$ ipython --no-banner

In [1]: import numpy as np

In [2]: np.set_printoptions(suppress=True, linewidth=200)

In [3]: J = np.loadtxt("x.csv", delimiter=",")

In [4]: print(J)
[[ 7.577  6.525  0.092]
 [ 6.038 -4.756 -6.397]
 [ 5.853  7.468  3.159]
 [-6.774 -7.34   0.485]
 [-0.311  9.868 -1.586]
 [-4.155 -8.075 -4.186]
 [-7.236  4.311 -5.391]
 [ 3.157 -2.827 -9.058]
 [-2.662 -7.331 -6.259]
 [-4.478  5.369 -7.149]
 [ 7.635  5.984  2.429]
 [-1.79   9.814 -0.689]
 [-7.122 -5.746  4.031]
 [ 1.441 -9.752  1.68 ]
 [ 1.562  5.679 -8.082]
 [-9.616  2.066 -1.805]
 [ 2.121 -2.972 -9.31 ]]

In [5]: x0 = np.array([2, 2, 5])

In [6]: target = J @ x0

In [7]: coef, lr = np.zeros(3), 1 / np.linalg.norm(J, 2) ** 2

In [8]: for i in range(30):
   ...:     coef -= lr * J.T @ (J @ coef - target)
   ...:     if i % 5 == 0: print(i, round(np.linalg.norm(J @ coef - target), 3))
   ...: 
0 45.276
5 0.788
10 0.016
15 0.0
20 0.0
25 0.0

In [9]: print(coef.round(3))
[2. 2. 5.]

In [10]: print(round(float(np.linalg.cond(J)), 3))
1.392

In [11]: x0 = np.array([-4, 5, 4])

In [12]: target = J @ x0

In [13]: print(np.round(np.linalg.lstsq(J, target)[0], 3))
[-4.  5.  4.]

In [14]: print(np.round(np.linalg.pinv(J) @ J, 3) + 0)
[[1. 0. 0.]
 [0. 1. 0.]
 [0. 0. 1.]]

In [15]: rng = np.random.default_rng(76804)

In [16]: target = target + 0.05 * rng.normal(size=17)

In [17]: print(target.round(3))
[  2.706 -73.515  26.598  -7.651  44.291 -40.526  29.054 -63.023 -51.032  16.166   9.041  53.442  15.856 -47.817 -10.066  41.535 -60.575]

In [18]: coef, *_ = np.linalg.lstsq(J, target)

In [19]: print(np.round(J.T @ (target - J @ coef), 3) + 0)
[0. 0. 0.]

In [20]: print(round(np.linalg.norm(target - J @ coef), 3))
0.173

In [21]: dist = np.linalg.norm(J[:, None] - J[None], axis=-1)

In [22]: print(dist.mean(axis=1).argmax())
13

In [23]: print(np.unravel_index(dist.round(6).argmax(), dist.shape))
(np.int64(11), np.int64(13))

In [24]: print(dist[9].round(6).argsort(kind="stable")[:4])
[ 9  6 14 15]

In [25]: print(np.round(np.linalg.norm(J, axis=1), 3))
[10.    10.    10.    10.     9.999 10.    10.    10.    10.     9.999 10.    10.     9.999 10.    10.    10.    10.   ]

In [26]: G = np.cov(J, rowvar=False)

In [27]: print(np.argwhere(np.triu(np.abs(np.corrcoef(J.T)) > 0.8, 1)))
[]

In [28]: print(np.round(np.linalg.eigvalsh(G)[::-1], 3))
[50.97  26.785 19.477]

In [29]: print(G.shape)
(3, 3)

In [30]: print(np.round(np.corrcoef(J[:, 2], J[:, 0])[0, 1], 3))
0.02

In [31]: print(np.argsort(-J.std(axis=0).round(6), kind="stable"))
[1 0 2]

In [32]: arr = np.load("test19.npy")

In [33]: print(arr)
[[ 1  0]
 [-2  1]]

In [34]: # triangular: eigenvalues sit on the diagonal

In [35]: print(arr @ arr)
[[ 1  0]
 [-4  1]]

In [36]: proj = np.triu(np.array([[-1, -2], [1, 0]]), 1) + np.eye(2)

In [37]: Y = proj @ arr @ np.linalg.inv(proj)

In [38]: print(np.round(np.poly(Y), 3))
[ 1. -2.  1.]

In [39]: print(proj @ arr - arr @ proj)
[[ 4.  0.]
 [ 0. -4.]]

In [40]: print(Y)
[[ 5.  8.]
 [-2. -3.]]
